In [1]: import numpy as np

In [2]: np.set_printoptions(suppress=True, linewidth=160)

In [3]: X = np.load("arr.npy")

In [4]: print(X)
[[2 0 0]
 [0 2 0]
 [0 2 2]]

In [5]: Q = X.astype(float).copy()

In [6]: for j in range(3):
   ...:     Q[:, j] -= Q[:, :j] @ (Q[:, :j].T @ Q[:, j])
   ...:     Q[:, j] /= np.linalg.norm(Q[:, j])
   ...: 

In [7]: print(np.round(Q.T @ Q, 3) + 0)
[[1. 0. 0.]
 [0. 1. 0.]
 [0. 0. 1.]]

In [8]: print(Q.round(3))
[[ 1.     0.     0.   ]
 [ 0.     0.707 -0.707]
 [ 0.     0.707  0.707]]

In [9]: print(np.round(Q.T @ X, 3) + 0)
[[2.    0.    0.   ]
 [0.    2.828 1.414]
 [0.    0.    1.414]]

In [10]: print(np.linalg.matrix_power(X - np.diag(np.diag(X)), 3))
[[0 0 0]
 [0 0 0]
 [0 0 0]]

In [11]: print(X @ X)
[[4 0 0]
 [0 4 0]
 [0 8 4]]

In [12]: print(np.prod(np.diag(X)), round(np.linalg.det(X), 3))
8 8.0

In [13]: evals, evecs = np.linalg.eig(X)

In [14]: print(np.prod(evals))
8.0

In [15]: print(evals)
[2. 2. 2.]

In [16]: print(np.round(np.sort(np.linalg.eigvals(X @ X)), 3))
[4. 4. 4.]

In [17]: rng = np.random.default_rng(13247)

In [18]: z = rng.permutation(3)

In [19]: print(z)
[0 2 1]

In [20]: Y = X[z][:, z]

In [21]: print(round(np.linalg.det(Y), 3), np.round(np.linalg.det(X[z]), 3))
8.0 -8.0

In [22]: print(np.trace(Y))
6

In [23]: print(np.diag(Y))
[2 2 2]

In [24]: Uu, sv, vt = np.linalg.svd(X, full_matrices=False)

In [25]: print(np.round(vt @ vt.T, 3) + 0)
[[1. 0. 0.]
 [0. 1. 0.]
 [0. 0. 1.]]

In [26]: Y = np.array([[5, 1, 4], [5, 2, -1], [1, -5, -5]])

In [27]: F = np.tril(Y)

In [28]: print(F)
[[ 5  0  0]
 [ 5  2  0]
 [ 1 -5 -5]]

In [29]: z = rng.permutation(3)

In [30]: print(z)
[0 1 2]

In [31]: Y = F[z][:, z]

In [32]: print(np.round(np.linalg.det(Y), 3), np.round(np.linalg.det(F[z]), 3))
-50.0 -50.0

In [33]: print(np.trace(Y))
2

In [34]: print(Y)
[[ 5  0  0]
 [ 5  2  0]
 [ 1 -5 -5]]

In [35]: print(np.allclose(Y, F))
True

In [36]: print(round(float(np.linalg.det(2 * F)), 3), round(np.linalg.det(F), 3))
-400.0 -50.0

In [37]: print(round(np.linalg.det(F[::-1]), 3))
50.0

In [38]: print(np.einsum("ii->", F))
2

In [39]: x = np.array([2, 2, 2])

In [40]: print(np.linalg.norm(F @ x) <= np.linalg.norm(F, 2) * np.linalg.norm(x) + 1e-9)
True

In [41]: print((F * x).sum(axis=1))
[ 10  14 -18]

In [42]: print(F @ np.eye(3)[2])
[ 0.  0. -5.]

In [43]: print((F @ x).argmax())
1

In [44]: print(np.sign((F @ x).round(6)))
[ 1  1 -1]

In [45]: print(F @ (2 * x))
[ 20  28 -36]

In [46]: print(F @ np.ones(3))
[ 5.  7. -9.]

In [47]: print(F @ x)
[ 10  14 -18]

In [48]: feats = np.loadtxt("w.csv", delimiter=",")

In [49]: print(feats)
[[-4.407  1.408  5.913]
 [ 7.114 -2.648  3.051]
 [10.307 -1.877  0.906]
 [-5.828  0.405 10.453]
 [-4.288  0.421  7.183]
 [-3.36   1.971  9.326]
 [-5.363  3.452  8.632]
 [ 8.406 -0.429  1.485]
 [ 2.406  1.507 -9.123]
 [-3.179  0.812  6.876]
 [ 8.773 -2.198 -0.949]
 [-3.502  0.292  8.576]
 [ 9.158 -0.197  2.725]
 [-4.61   1.637  6.123]]

In [50]: x = np.array([4, 1, 2])

In [51]: y = feats @ x

In [52]: print(np.round(np.linalg.solve(feats.T @ feats, feats.T @ y), 3))
[4. 1. 2.]

In [53]: y = y + 0.1 * rng.normal(size=14)

In [54]: print(y.round(3))
[-4.351 31.944 41.174 -2.191 -2.3    7.093 -0.764 36.158 -7.072  1.794 30.942  3.481 41.91  -4.567]

In [55]: beta, *_ = np.linalg.lstsq(feats, y)

In [56]: print([round(float(np.linalg.norm(np.linalg.solve(feats.T @ feats + lam * np.eye(3), feats.T @ y))), 2) for lam in (0, 1, 10, 100)])
[4.58, 4.54, 4.29, 3.35]

In [57]: print(beta.round())
[4. 1. 2.]

In [58]: print(beta.round(3))
[4.001 1.004 1.996]

In [59]: proj = feats @ np.linalg.solve(feats.T @ feats, feats.T)

In [60]: print(np.round(proj @ feats[:, 0], 3))
[-4.407  7.114 10.307 -5.828 -4.288 -3.36  -5.363  8.406  2.406 -3.179  8.773 -3.502  9.158 -4.61 ]

In [61]: print(np.allclose(proj @ proj, proj))
True

In [62]: print(np.round(np.linalg.eigvalsh(proj), 3) + 0)
[0. 0. 0. 0. 0. 0. 0. 0. 0. 0. 0. 1. 1. 1.]

In [63]: ang = np.radians(72)

In [64]: Rm = np.eye(3)

In [65]: Rm[1, 1] = Rm[2, 2] = np.cos(ang)

In [66]: Rm[1, 2], Rm[2, 1] = -np.sin(ang), np.sin(ang)

In [67]: print(Rm.round(3))
[[ 1.     0.     0.   ]
 [ 0.     0.309 -0.951]
 [ 0.     0.951  0.309]]

In [68]: Y = feats @ Rm.T

In [69]: print(np.round(np.linalg.svd(feats, compute_uv=False), 3), np.round(np.linalg.svd(Y, compute_uv=False), 3))
[28.995 18.701  4.245] [28.995 18.701  4.245]

In [70]: z = feats[:, 1] > np.median(feats[:, 1])

In [71]: u = feats[z].mean(axis=0) - feats[~z].mean(axis=0)

In [72]: print(u.round(3))
[-8.176  2.551  1.24 ]

In [73]: print(np.argsort(-np.abs(u).round(6), kind="stable"))
[0 1 2]

In [74]: sv = 20 * 0.9 ** np.arange(3)

In [75]: Q, _ = np.linalg.qr(np.array([[-0.1, 0.2, 1.3], [0.5, 0.0, 0.1], [-1.3, -0.4, 0.8]]))

In [76]: arr = rng.normal(size=(24, 3)) * sv @ Q

In [77]: print(arr.round(3))
[[ -1.918   6.037 -11.758]
 [  6.013  21.783 -30.715]
 [  2.836 -36.548 -15.676]
 [  7.726   6.301 -33.43 ]
 [  2.34    7.186   3.558]
 [ -5.152  -1.312  10.024]
 [-16.819  -0.35   20.737]
 [ 10.721 -19.527  17.317]
 [ -6.804  28.596  -7.844]
 [ -6.15   -4.281   7.875]
 [-45.575 -10.452 -20.03 ]
 [ 13.817   9.648 -15.181]
 [ 27.201 -10.573 -23.046]
 [ -0.351 -25.215 -24.397]
 [ 12.806   8.235 -18.409]
 [ 11.996  -5.184  -0.16 ]
 [ -4.797 -11.372  -5.832]
 [-49.313 -25.237   6.807]
 [ -6.026   2.434  -1.153]
 [-15.43  -19.758  11.323]
 [  0.713  24.637  41.839]
 [-27.914  34.445  17.996]
 [ 29.334  -8.466  -2.679]
 [-28.355   2.467 -15.901]]

In [78]: proj = arr @ np.linalg.solve(arr.T @ arr, arr.T)

In [79]: print(np.round(np.linalg.eigvalsh(proj), 3) + 0)
[0. 0. 0. 0. 0. 0. 0. 0. 0. 0. 0. 0. 0. 0. 0. 0. 0. 0. 0. 0. 0. 1. 1. 1.]

In [80]: print(np.trace(proj))
3.0

In [81]: print(np.round(proj @ arr[:, 1], 3))
[  6.037  21.783 -36.548   6.301   7.186  -1.312  -0.35  -19.527  28.596  -4.281 -10.452   9.648 -10.573 -25.215   8.235  -5.184 -11.372 -25.237   2.434
 -19.758  24.637  34.445  -8.466   2.467]

In [82]: Ac = arr - arr.mean(axis=0)

In [83]: evecs = np.linalg.svd(Ac)[2][:2]

In [84]: Y = Ac - Ac @ evecs.T @ evecs

In [85]: print(np.linalg.norm(Y, axis=1).round(6).argmax())
7

In [86]: print(np.round((Ac @ evecs.T).std(axis=0), 3))
[20.514 18.097]

In [87]: print(np.round(np.diag(evecs.T @ evecs), 3))
[0.797 0.672 0.53 ]

In [88]: d = np.linalg.norm(arr[:, None] - arr[None], axis=-1)

In [89]: print(d.mean(axis=1).argmax())
17

In [90]: print(np.linalg.matrix_rank(d ** 2))
5

In [91]: print((d + 1e9 * np.eye(24)).round(6).argmin(axis=1))
[18  3 13  1 18  9  5 15  0  5 23 14 22  2 11  4 18 10  4  9  6  8 15 10]

In [92]: Y = np.c_[arr[:, :2] @ np.array([[3, 1], [1, 3]]), np.array([1, 2, 3, 1, 3, 1, 0, 0, 2, 1, 3, 0, 0, 3, 3, 3, 1, 2, 3, 2, 2, 2, 0, 1])]

In [93]: print(Y.round(3))
[[   0.283   16.194    1.   ]
 [  39.822   71.362    2.   ]
 [ -28.039 -106.808    3.   ]
 [  29.479   26.629    1.   ]
 [  14.206   23.898    3.   ]
 [ -16.769   -9.089    1.   ]
 [ -50.806  -17.869    0.   ]
 [  12.637  -47.859    0.   ]
 [   8.184   78.984    2.   ]
 [ -22.731  -18.993    1.   ]
 [-147.175  -76.93     3.   ]
 [  51.098   42.76     0.   ]
 [  71.028   -4.52     0.   ]
 [ -26.266  -75.994    3.   ]
 [  46.654   37.51     3.   ]
 [  30.805   -3.556    3.   ]
 [ -25.762  -38.914    1.   ]
 [-173.174 -125.023    2.   ]
 [ -15.643    1.277    3.   ]
 [ -66.048  -74.704    2.   ]
 [  26.778   74.626    2.   ]
 [ -49.296   75.422    2.   ]
 [  79.535    3.935    0.   ]
 [ -82.599  -20.954    1.   ]]

In [94]: print(np.round(np.linalg.lstsq(arr, Y[:, 0])[0], 3) + 0)
[3. 1. 0.]

In [95]: print(np.linalg.matrix_rank(np.c_[arr, Y]))
4

In [96]: print(np.round(np.linalg.norm(Y - arr @ np.linalg.lstsq(arr, Y)[0], axis=0), 3) + 0)
[0.   0.   8.73]

In [97]: Ac = arr - arr.mean(axis=0)

In [98]: Uu, sv, vt = np.linalg.svd(Ac, full_matrices=False)

In [99]: print(sv.round(3))
[100.499  88.657  75.833]

In [100]: print(np.round(sv ** 2 / (sv ** 2).sum(), 3))
[0.426 0.331 0.243]

In [101]: print(np.round(vt[0] * np.sign(vt[0, np.abs(vt[0]).argmax()]), 3))
[ 0.776 -0.129 -0.618]

In [102]: print(np.abs(vt[0]).argmax())
0

In [103]: print(np.linalg.matrix_rank(Ac))
3

In [104]: print(np.round(Ac.mean(axis=0), 3) + 0)
[0. 0. 0.]

In [105]: print((np.sign(Uu[:, 0]) == np.sign(Uu[0, 0])).astype(int))
[1 1 1 1 0 0 0 1 0 0 0 1 1 1 1 1 1 0 0 0 0 0 1 0]

In [106]: E = np.load("case14.npy")

In [107]: print(E)
[[3 3 0 0]
 [2 5 0 0]
 [0 0 3 3]
 [0 0 2 5]]

In [108]: print((E != 0).astype(int))
[[1 1 0 0]
 [1 1 0 0]
 [0 0 1 1]
 [0 0 1 1]]

In [109]: print(round(float(np.linalg.det(E)), 3))
81.0

In [110]: x = np.array([-1, 2, -2, 0])

In [111]: print(np.linalg.norm(E @ x) <= np.linalg.norm(E, 2) * np.linalg.norm(x) + 1e-9)
True

In [112]: print((E @ x).argmax())
1

In [113]: print(E @ x)
[ 3  8 -6 -4]

In [114]: evals, evecs = np.linalg.eig(E)

In [115]: print(np.round(np.sort(np.linalg.eigvals(E.T)), 3))
[1.354 1.354 6.646 6.646]

In [116]: print(evals.round(3))
[1.354 6.646 1.354 6.646]

In [117]: print(np.round(np.sort(np.linalg.eigvals(np.linalg.inv(E))), 3))
[0.15  0.15  0.738 0.738]
